$ python -q
>>> import numpy as np
>>> from numpy import linalg as LA
>>> np.set_printoptions(suppress=True, linewidth=160)
>>> def rd(a):
...     return np.round(a, 3) + 0
... 
>>> B = np.array([[1, 1, 1, 2, 1],
...     [0, 0, 1, 1, 2],
...     [2, 2, 0, 2, 1],
...     [2, 0, 2, 0, 0],
...     [0, 0, 0, 1, 2]])
>>> M = B - B.T
>>> print(M)
[[ 0  1 -1  0  1]
 [-1  0 -1  1  2]
 [ 1  1  0  0  1]
 [ 0 -1  0  0 -1]
 [-1 -2 -1  1  0]]
>>> print(rd(np.trace(LA.pinv(M) @ M)))
4.0
>>> print(rd(M @ LA.pinv(M) @ M))
[[ 0.  1. -1.  0.  1.]
 [-1.  0. -1.  1.  2.]
 [ 1.  1.  0.  0.  1.]
 [ 0. -1.  0.  0. -1.]
 [-1. -2. -1.  1.  0.]]
>>> print(np.allclose(M[:-1].T @ LA.lstsq(M[:-1].T, M[-1])[0], M[-1]))
True
>>> print(np.unique(M.round(6), axis=0).shape)
(5, 5)
>>> print(LA.lstsq(M[:-1].T, M[-1])[2])
4
>>> E = np.load("x.npy")
>>> print(E)
[[ 1  1  1  1 -1 -1 -1 -1]
 [ 1 -1  1 -1 -1  1 -1  1]
 [ 1 -1 -1  1  1 -1 -1  1]]
>>> r0, r1 = E[0], E[1]
>>> print(r0 @ r1)
0
>>> print(r0 @ r0)
8
>>> pr = (r0 @ r1) / (r0 @ r0) * r0
>>> print(np.outer(r0, r1))
[[ 1 -1  1 -1 -1  1 -1  1]
 [ 1 -1  1 -1 -1  1 -1  1]
 [ 1 -1  1 -1 -1  1 -1  1]
 [ 1 -1  1 -1 -1  1 -1  1]
 [-1  1 -1  1  1 -1  1 -1]
 [-1  1 -1  1  1 -1  1 -1]
 [-1  1 -1  1  1 -1  1 -1]
 [-1  1 -1  1  1 -1  1 -1]]
>>> print(LA.matrix_rank(np.outer(r0, r1)))
1
>>> W = np.array([[1, 0, 3, 3],
...     [0, 2, 2, 3],
...     [2, 2, 3, 1],
...     [0, 2, 2, 3],
...     [1, 0, 3, 1],
...     [0, 1, 0, 2],
...     [0, 2, 0, 1],
...     [3, 1, 3, 2]])
>>> coef = np.array([0, 2, 1, 3])
>>> H = np.maximum(E @ W + coef, 0)
>>> print((H > 0).astype(int))
[[0 1 1 1]
 [1 0 1 1]
 [1 0 1 1]]
>>> print(LA.matrix_rank(H))
3
>>> print(H)
[[0 4 5 7]
 [5 0 3 3]
 [3 0 7 5]]
>>> basis = np.array([[-1, -3, -3], [-3, -1, 1], [1, 2, -3], [-1, -3, 2]])
>>> print(W @ basis)
[[ -1  -6  -6]
 [ -7  -7   2]
 [ -6  -5 -11]
 [ -7  -7   2]
 [  1   0 -10]
 [ -5  -7   5]
 [ -7  -5   4]
 [ -5 -10 -13]]
>>> print(H @ basis)
[[-14 -15   3]
 [ -5 -18 -18]
 [ -1 -10 -20]]
>>> r0 = np.array([1, -1])
>>> print(np.convolve(E[1], r0))
[ 1 -2  2 -2  0  2 -2  2 -1]
>>> rng = np.random.default_rng(930724)
>>> B = E + rng.integers(-2, 3, (3, 2)) @ rng.integers(-2, 3, (2, 8))
>>> print(B)
[[-7  1  5 -1  1  3 -7  1]
 [ 1  3  1  5 -7 -3 -3 -1]
 [-1  0  0  2  0 -1 -3  1]]
>>> print(B - E)
[[-8  0  4 -2  2  4 -6  2]
 [ 0  4  0  6 -6 -4 -2 -2]
 [-2  1  1  1 -1  0 -2  0]]
>>> r0 = np.array([4, 1, 2])
>>> print(np.array([np.convolve(row, r0, "same") for row in B]))
[[ -3   7   3  13  11 -23   3 -13]
 [ 13   9  27 -21  -9 -29 -13  -7]
 [ -1  -2   8   2   0 -13  -1  -5]]
>>> print(np.cross(B[0, :3], B[1, :3]))
[-14  12 -22]
>>> print(np.correlate(B[0], B[1], "full"))
[  7  20  13  32 -55 -40   7   0  17  64 -37   8 -17  -4   1]
>>> X = np.load("mat.npy")
>>> print(X)
[[ 1  0  0  0  0]
 [ 3  2  0  0  0]
 [ 1  3 -3  0  0]
 [ 2 -3  0 -1  0]
 [-2  0 -1  2  2]]
>>> print(LA.matrix_power(X, 3))
[[  1   0   0   0   0]
 [ 21   8   0   0   0]
 [  7  21 -27   0   0]
 [-16  -9   0  -1   0]
 [-33 -21  -7   6   8]]
>>> print((X - X.T) / 2)
[[ 0.  -1.5 -0.5 -1.   1. ]
 [ 1.5  0.  -1.5  1.5  0. ]
 [ 0.5  1.5  0.   0.   0.5]
 [ 1.  -1.5  0.   0.  -1. ]
 [-1.   0.  -0.5  1.   0. ]]
>>> print(rd(LA.det(X)))
12.0
>>> print(np.allclose(X @ X.T, X.T @ X))
False
>>> print(np.trace(X))
1
>>> X.inv()
Traceback (most recent call last):
  File "<python-input-46>", line 1, in <module>
    X.inv()
    ^^^^^
AttributeError: 'numpy.ndarray' object has no attribute 'inv'
>>> print(rd(np.abs(LA.eigvals(X)).max()))
3.0
>>> print(np.allclose(X, X.T))
False
>>> assert X == X.T
Traceback (most recent call last):
  File "<python-input-49>", line 1, in <module>
    assert X == X.T
           ^^^^^^^^
ValueError: The truth value of an array with more than one element is ambiguous. Use a.any() or a.all()
>>> print((X + X.T) / 2)
[[ 1.   1.5  0.5  1.  -1. ]
 [ 1.5  2.   1.5 -1.5  0. ]
 [ 0.5  1.5 -3.   0.  -0.5]
 [ 1.  -1.5  0.  -1.   1. ]
 [-1.   0.  -0.5  1.   2. ]]
>>> P = np.triu(np.array([[2, 2, 0, 2, 0],
...     [2, 0, 2, 0, 1],
...     [1, 2, 1, 1, 1],
...     [1, 1, 2, 0, 1],
...     [2, 2, 2, 0, 0]]), 1) + np.eye(5)
>>> B = P @ X @ LA.inv(P)
>>> print(np.trace(B), np.trace(X))
1.0 1
>>> print(P @ X - X @ P)
[[ 10.  -4.   0.  -4.   0.]
 [  0.   0. -11.  -4.   0.]
 [  0.  -5.  -7.   2.   2.]
 [ -2.  -4.   5.  -2.   6.]
 [  0.   4.   0.   5.  -1.]]
>>> print(LA.matrix_rank(B))
5
>>> print(rd(LA.det(B)))
12.0
>>> print(B)
[[ 11. -24.  48. -72.  48.]
 [  3.   2. -11.   7.   4.]
 [  1.  -2.   0.  -1.   5.]
 [  0.  -3.   5.  -4.   4.]
 [ -2.   4.  -9.  15.  -8.]]
>>> U, sig = LA.svd(B)
Traceback (most recent call last):
  File "<python-input-58>", line 1, in <module>
    U, sig = LA.svd(B)
    ^^^^^^
ValueError: too many values to unpack (expected 2)
>>> U, sig, VT = LA.svd(B, full_matrices=False)
>>> print(rd(sig))
[104.973  11.991   3.421   0.425   0.007]
>>> print(U.shape, sig.shape, VT.shape)
(5, 5) (5,) (5, 5)
>>> print(np.allclose(U * sig @ VT, B))
True
>>> print(rd(U.T @ B @ VT.T))
[[104.973   0.      0.      0.      0.   ]
 [  0.     11.991   0.      0.      0.   ]
 [  0.      0.      3.421   0.      0.   ]
 [  0.      0.      0.      0.425   0.   ]
 [  0.      0.      0.      0.      0.007]]
>>> print(rd(sig / sig[0]))
[1.    0.114 0.033 0.004 0.   ]
>>> r0 = np.array([1, 4, 6, 0, 4])
>>> B = X + np.outer(r0, np.eye(5)[1])
>>> print(LA.matrix_rank(B - X))
1
>>> print(rd(LA.det(B) / LA.det(X)), rd(1 + LA.solve(X, r0)[1]))
1.5 1.5
>>> m1 = np.loadtxt("case16.csv", delimiter=",")
>>> print(rd(m1))
[[ 0.     0.     0.     0.     0.     0.   ]
 [ 0.     0.601  0.215 -0.086 -0.429  0.043]
 [ 0.     0.215  0.077 -0.031 -0.153  0.015]
 [ 0.    -0.086 -0.031  0.012  0.061 -0.006]
 [ 0.    -0.429 -0.153  0.061  0.307 -0.031]
 [ 0.     0.043  0.015 -0.006 -0.031  0.003]]
>>> vec = np.array([5, 0, 2, 4, 5, 4])
>>> print(rd(LA.eigvalsh(2 * m1 - np.eye(6))))
[-1. -1. -1. -1. -1.  1.]
>>> print(rd(m1 @ m1 @ vec))
[ 0.    -1.89  -0.675  0.27   1.35  -0.135]
>>> vec = np.array([-2, -3, 2, 0, -2, 0])
>>> h = np.maximum(m1 @ vec, 0)
>>> print(rd(m1 * (h > 1e-9)[:, None]))
[[ 0.     0.     0.     0.     0.     0.   ]
 [ 0.     0.     0.     0.     0.     0.   ]
 [ 0.     0.     0.     0.     0.     0.   ]
 [ 0.    -0.086 -0.031  0.012  0.061 -0.006]
 [ 0.    -0.429 -0.153  0.061  0.307 -0.031]
 [ 0.     0.     0.     0.     0.     0.   ]]
>>> print(rd(np.maximum(m1 @ vec, 0) - np.maximum(-m1 @ vec, 0)))
[ 0.    -0.515 -0.184  0.074  0.368 -0.037]
>>> print(np.flatnonzero(h > 1e-9))
[3 4]
>>> print(rd(LA.det(m1)))
0.0
>>> print((m1 != 0).astype(int))
[[0 0 0 0 0 0]
 [0 1 1 1 1 1]
 [0 1 1 1 1 1]
 [0 1 1 1 1 1]
 [0 1 1 1 1 1]
 [0 1 1 1 1 1]]
>>> print(rd(np.sort(LA.eigvals(m1).real)))
[0. 0. 0. 0. 0. 1.]
>>> arr = np.loadtxt("run10.csv", delimiter=",")
>>> print(arr)
[[4. 3. 0. 0. 0. 0.]
 [3. 4. 0. 0. 0. 0.]
 [0. 0. 4. 0. 3. 0.]
 [0. 0. 0. 4. 0. 3.]
 [0. 0. 3. 0. 4. 0.]
 [0. 0. 0. 3. 0. 4.]]
>>> r0, r1 = arr[4], arr[3]
>>> print(r0 @ r1)
0.0
>>> print(r0 @ r0)
25.0
>>> pr = (r0 @ r1) / (r0 @ r0) * r0
>>> print(rd(LA.norm(r0 + r1) ** 2 + LA.norm(r0 - r1) ** 2))
100.0
>>> print(pr)
[0. 0. 0. 0. 0. 0.]
>>> print((r1 - pr) @ r0)
0.0
>>> F = np.array([[-0.5, -0.1, -0.1, -1.6, -1.5],
...     [0.5, 0.2, -0.6, 1.4, 0.8],
...     [-1.9, -0.9, -0.2, -0.4, 1.9],
...     [-0.3, 0.7, 1.1, 0.5, -1.2],
...     [-1.1, -0.2, -0.4, -1.0, 0.1]])
>>> F[3] = F[4] + 0.05 * rng.normal(size=5)
>>> print(rd(F))
[[-0.5   -0.1   -0.1   -1.6   -1.5  ]
 [ 0.5    0.2   -0.6    1.4    0.8  ]
 [-1.9   -0.9   -0.2   -0.4    1.9  ]
 [-0.992 -0.21  -0.364 -1.022  0.114]
 [-1.1   -0.2   -0.4   -1.     0.1  ]]
>>> r0 = np.array([-1, 1, -2])
>>> print(rd(np.cross(F[3, :3], F[2, :3])))
[-0.285  0.492  0.493]
>>> print(rd(np.polyval(r0, F[3])))
[-3.976 -2.255 -2.496 -4.066 -1.899]
>>> labels = rng.permutation(5)
>>> print(labels)
[2 0 3 4 1]
>>> B = F[labels][:, labels]
>>> print(rd(B))
[[-0.2   -1.9   -0.4    1.9   -0.9  ]
 [-0.1   -0.5   -1.6   -1.5   -0.1  ]
 [-0.364 -0.992 -1.022  0.114 -0.21 ]
 [-0.4   -1.1   -1.     0.1   -0.2  ]
 [-0.6    0.5    1.4    0.8    0.2  ]]
>>> print(rd(np.einsum("ij,ji->", B, B)))
6.853
>>> print(rd(LA.eigvals(B)))
[-2.383+0.j     0.79 +0.422j  0.79 -0.422j -0.523+0.j    -0.095+0.j   ]
>>> print(rd(LA.det(2 * B)), rd(LA.det(B)))
-3.041 -0.095
>>> print(rd(LA.eigvals(B).sum().real))
-1.422
>>> print(rd(np.poly(B)))
[ 1.     1.422 -2.415  0.119  1.033  0.095]
>>> print(rd(LA.det(B.T)))
-0.095
>>> vec = np.array([0, -2, 0, 1, 2])
>>> print(np.sign((F @ vec).round(6)))
[-1.  1.  1. -1. -1.]
>>> print(LA.norm(F @ vec) <= LA.norm(F, 2) * LA.norm(vec) + 1e-9)
True
>>> print(rd(np.einsum("ij,j->i", F, vec)))
[-4.4    2.6    5.2   -0.374 -0.4  ]
>>> print(rd(F * vec))
[[ 0.     0.2    0.    -1.6   -3.   ]
 [ 0.    -0.4    0.     1.4    1.6  ]
 [ 0.     1.8    0.    -0.4    3.8  ]
 [ 0.     0.421  0.    -1.022  0.228]
 [ 0.     0.4    0.    -1.     0.2  ]]
>>> W = np.array([[-1, 2, -1, 1, 1],
...     [2, 2, 1, 1, -2],
...     [1, 1, -2, 1, 0],
...     [-1, 0, 2, -2, 2],
...     [1, 0, 2, 0, 1],
...     [1, -2, 1, 2, 2]])
>>> coef = np.array([-3, -8, -9, 9, -4])
>>> H = np.maximum(arr @ W + coef, 0)
>>> print((H > 0).astype(int))
[[0 1 0 1 0]
 [1 1 0 1 0]
 [1 0 0 1 0]
 [0 0 1 1 1]
 [1 0 0 1 0]
 [0 0 1 1 1]]
>>> basis = np.array([[5, 6, -1], [1, 6, -4], [7, 7, -5], [-3, -9, 4], [-5, 3, 9]])
>>> print((H @ basis).round(6).argmax(axis=1))
[2 2 2 2 2 2]
>>> print(H @ basis)
[[ -42. -108.   40.]
 [ -32.  -96.   38.]
 [ -19.  -93.   48.]
 [ -57.  -19.  108.]
 [ -16.  -84.   44.]
 [ -76.  -62.  129.]]
>>> A = np.load("block0.npy")
>>> print(A)
[[0 0 0 0 0 0]
 [0 1 0 0 0 0]
 [3 3 0 0 0 0]
 [2 3 0 1 0 0]
 [2 1 1 2 1 0]
 [3 0 1 2 0 1]]
>>> U, sig, VT = LA.svd(A)
>>> print(np.argmax(sig[:-1] / (sig[1:] + 1e-6)) + 1)
5
>>> B = U[:, :5] @ np.diag(sig[:5]) @ VT[:5]
>>> print(rd(LA.norm(A - B) / LA.norm(A)))
0.0
>>> print(rd(np.abs(A - B).max()))
0.0
>>> print(LA.matrix_rank(A, rtol=0.05))
4
>>> print(rd(LA.norm(A, 2) / LA.norm(A)))
0.881
>>> print([round(float(x), 3) for x in LA.svd(A, compute_uv=False)[:3]])
[6.764, 3.263, 1.426]
>>> print(np.argsort(-LA.norm(A, axis=0).round(6), kind="stable")[:3])
[0 1 3]
>>> mat = np.loadtxt("sample7.csv", delimiter=",")
>>> print(mat)
[[ 0.  0.  0.  0. -3.]
 [ 0.  0.  0. -3.  0.]
 [ 0.  0. -2.  0.  0.]
 [ 0.  2.  0.  0.  5.]
 [ 0.  2.  0.  0.  0.]
 [ 0.  0.  0.  0.  0.]]
>>> print(rd(LA.norm(mat[1] - mat[4])))
3.606
>>> U, sig, VT = LA.svd(mat)
>>> vecs = VT[:(sig > 1e-8).sum()]
>>> vec = mat[0] + 5 * mat[5] + rng.integers(2) * np.eye(5)[2]
>>> print(vec)
[ 0.  0.  0.  0. -3.]
>>> print(rd(np.diag(vecs.T @ vecs)))
[0. 1. 1. 1. 1.]
>>> print(np.allclose(vecs.T @ vecs @ vec, vec))
True
>>> print(LA.matrix_rank(np.vstack([mat, vec])))
4
>>> print(rd(LA.norm(vec - vecs.T @ vecs @ vec)))
0.0
>>> print(np.unique(mat.round(6), axis=0).shape)
(6, 5)
>>> print(rd(mat @ LA.pinv(mat) @ mat))
[[ 0.  0.  0.  0. -3.]
 [ 0.  0.  0. -3.  0.]
 [ 0.  0. -2.  0.  0.]
 [ 0.  2.  0.  0.  5.]
 [ 0.  2.  0.  0.  0.]
 [ 0.  0.  0.  0.  0.]]
>>> print(rd(np.trace(LA.pinv(mat) @ mat)))
4.0
>>> print(rd(np.abs(LA.eigvals(M)).max()))
3.229
>>> assert M == M.T
Traceback (most recent call last):
  File "<python-input-145>", line 1, in <module>
    assert M == M.T
           ^^^^^^^^
ValueError: The truth value of an array with more than one element is ambiguous. Use a.any() or a.all()
>>> print(np.allclose(M, M.T))
False
>>> print((M - M.T) / 2)
[[ 0.  1. -1.  0.  1.]
 [-1.  0. -1.  1.  2.]
 [ 1.  1.  0.  0.  1.]
 [ 0. -1.  0.  0. -1.]
 [-1. -2. -1.  1.  0.]]
